$ ipython --no-banner

In [1]: import numpy as np

In [2]: from numpy import linalg as LA

In [3]: np.set_printoptions(precision=3, suppress=True, linewidth=160, floatmode="fixed")

In [4]: rnd = lambda a: np.round(a, 3) + 0

In [5]: K = np.load("m.npy")

In [6]: print(K)
[[7 6 7 6]
 [3 8 3 8]
 [7 6 7 6]
 [3 8 3 8]]

In [7]: print(LA.lstsq(K[:-1].T, K[-1])[2])
2

In [8]: print(np.allclose(K[:-1].T @ LA.lstsq(K[:-1].T, K[-1])[0], K[-1]))
True

In [9]: out = K[0, 0] * K[1:] - np.outer(K[1:, 0], K[0])

In [10]: print(out)
[[ 0 38  0 38]
 [ 0  0  0  0]
 [ 0 38  0 38]]

In [11]: print(np.flatnonzero(~out.round(6).any(axis=1)))
[1]

In [12]: print(LA.matrix_rank(out), LA.matrix_rank(K))
1 2

In [13]: print([round(float(x), 3) for x in LA.svd(K, compute_uv=False)[:3]])
[24.352, 6.242, 0.0]

In [14]: print(LA.cond(K) > 100)
True

In [15]: data = np.loadtxt("block7.csv", delimiter=",")

In [16]: print(data)
[[ 1.000  0.000 -3.000  3.000  0.000  2.000  0.000  0.000  0.000  0.000  0.000  0.000]
 [ 0.000 -5.000  0.000  0.000  0.000  0.000  2.000  0.000 -3.000 -3.000  0.000 -3.000]
 [ 4.000  0.000  1.000  2.000  0.000  3.000  0.000  0.000  0.000  0.000  0.000  0.000]
 [-2.000  0.000  3.000  3.000  0.000 -2.000  0.000  0.000  0.000  0.000  0.000  0.000]
 [ 0.000  0.000  0.000  0.000  2.000  0.000  0.000 -2.000  0.000  0.000 -1.000  0.000]
 [-3.000  0.000 -2.000 -1.000  0.000 -4.000  0.000  0.000  0.000  0.000  0.000  0.000]
 [ 0.000  0.000  0.000  0.000  0.000  0.000 -5.000  0.000  0.000 -3.000  0.000  1.000]
 [ 0.000  0.000  0.000  0.000  4.000  0.000  0.000 -1.000  0.000  0.000  1.000  0.000]
 [ 0.000  1.000  0.000  0.000  0.000  0.000  0.000  0.000 -3.000  5.000  0.000  4.000]
 [ 0.000  5.000  0.000  0.000  0.000  0.000 -3.000  0.000  4.000  4.000  0.000  4.000]
 [ 0.000  0.000  0.000  0.000 -5.000  0.000  0.000  4.000  0.000  0.000  0.000  0.000]
 [ 0.000  2.000  0.000  0.000  0.000  0.000  2.000  0.000 -1.000  1.000  0.000  3.000]]

In [17]: x = np.array([2, 0, 1, 1, 1, 0, 2, 0, 2, 1, 2, 0])

In [18]: print((data * x).sum(axis=1))
[  2.000  -5.000  11.000   2.000   0.000  -9.000 -13.000   6.000  -1.000   6.000  -5.000   3.000]

In [19]: print(LA.norm(data @ x) <= LA.norm(data, 2) * LA.norm(x) + 1e-9)
True

In [20]: print(data @ np.ones(12))
[  3.000 -12.000  10.000   2.000  -1.000 -10.000  -7.000   4.000   7.000  14.000  -1.000   7.000]

In [21]: print(data @ x)
[  2.000  -5.000  11.000   2.000   0.000  -9.000 -13.000   6.000  -1.000   6.000  -5.000   3.000]

In [22]: print(np.einsum("ij,j->i", data, x))
[  2.000  -5.000  11.000   2.000   0.000  -9.000 -13.000   6.000  -1.000   6.000  -5.000   3.000]

In [23]: print(data * x)
[[  2.000   0.000  -3.000   3.000   0.000   0.000   0.000   0.000   0.000   0.000   0.000   0.000]
 [  0.000  -0.000   0.000   0.000   0.000   0.000   4.000   0.000  -6.000  -3.000   0.000  -0.000]
 [  8.000   0.000   1.000   2.000   0.000   0.000   0.000   0.000   0.000   0.000   0.000   0.000]
 [ -4.000   0.000   3.000   3.000   0.000  -0.000   0.000   0.000   0.000   0.000   0.000   0.000]
 [  0.000   0.000   0.000   0.000   2.000   0.000   0.000  -0.000   0.000   0.000  -2.000   0.000]
 [ -6.000   0.000  -2.000  -1.000   0.000  -0.000   0.000   0.000   0.000   0.000   0.000   0.000]
 [  0.000   0.000   0.000   0.000   0.000   0.000 -10.000   0.000   0.000  -3.000   0.000   0.000]
 [  0.000   0.000   0.000   0.000   4.000   0.000   0.000  -0.000   0.000   0.000   2.000   0.000]
 [  0.000   0.000   0.000   0.000   0.000   0.000   0.000   0.000  -6.000   5.000   0.000   0.000]
 [  0.000   0.000   0.000   0.000   0.000   0.000  -6.000   0.000   8.000   4.000   0.000   0.000]
 [  0.000   0.000   0.000   0.000  -5.000   0.000   0.000   0.000   0.000   0.000   0.000   0.000]
 [  0.000   0.000   0.000   0.000   0.000   0.000   4.000   0.000  -2.000   1.000   0.000   0.000]]
